In [1]: import numpy as np

In [2]: np.set_printoptions(precision=3, suppress=True, linewidth=200)

In [3]: rd = lambda a: np.round(a, 3) + 0

In [4]: W0 = np.loadtxt("block15.csv", delimiter=",")

In [5]: W0
Out[5]: 
array([[-2., -2.,  2., -4., -1.],
       [ 5.,  2.,  3.,  5., -4.],
       [ 2., -5.,  5.,  0., -3.],
       [-5.,  2., -4., -1., -2.],
       [ 5., -3.,  4.,  4.,  2.],
       [-1.,  4.,  1., -3.,  4.],
       [ 5.,  3.,  5.,  5., -1.],
       [-2., -2.,  2., -4., -1.],
       [ 3., -5.,  3.,  4., -2.],
       [-3.,  0.,  5.,  3., -1.]])

In [6]: G = W0.T @ W0

In [7]: np.diag(G)
Out[7]: array([131., 100., 134., 133.,  57.])

In [8]: (W0 @ W0.T).shape
Out[8]: (10, 10)

In [9]: Ac = W0 - W0.mean(axis=0)

In [10]: left, s, Vt = np.linalg.svd(Ac, full_matrices=False)

In [11]: np.searchsorted(np.cumsum(s ** 2) / (s ** 2).sum(), 0.9) + 1
Out[11]: np.int64(4)

In [12]: np.abs(Vt[0]).argmax()
Out[12]: np.int64(0)

In [13]: rd((s ** 2).sum() ** 2 / (s ** 4).sum())
Out[13]: np.float64(2.733)

In [14]: rd(Ac.mean(axis=0))
Out[14]: array([0., 0., 0., 0., 0.])

In [15]: (np.sign(left[:, 0]) == np.sign(left[0, 0])).astype(int)
Out[15]: array([1, 0, 0, 1, 0, 1, 0, 1, 0, 1])

In [16]: np.linalg.matrix_rank(Ac)
Out[16]: np.int64(5)

In [17]: rd(np.abs(Vt[-1]))
Out[17]: array([0.354, 0.343, 0.293, 0.572, 0.587])

In [18]: rd(Vt[0] * np.sign(Vt[0, np.abs(Vt[0]).argmax()]))
Out[18]: array([ 0.655, -0.151,  0.378,  0.626, -0.114])
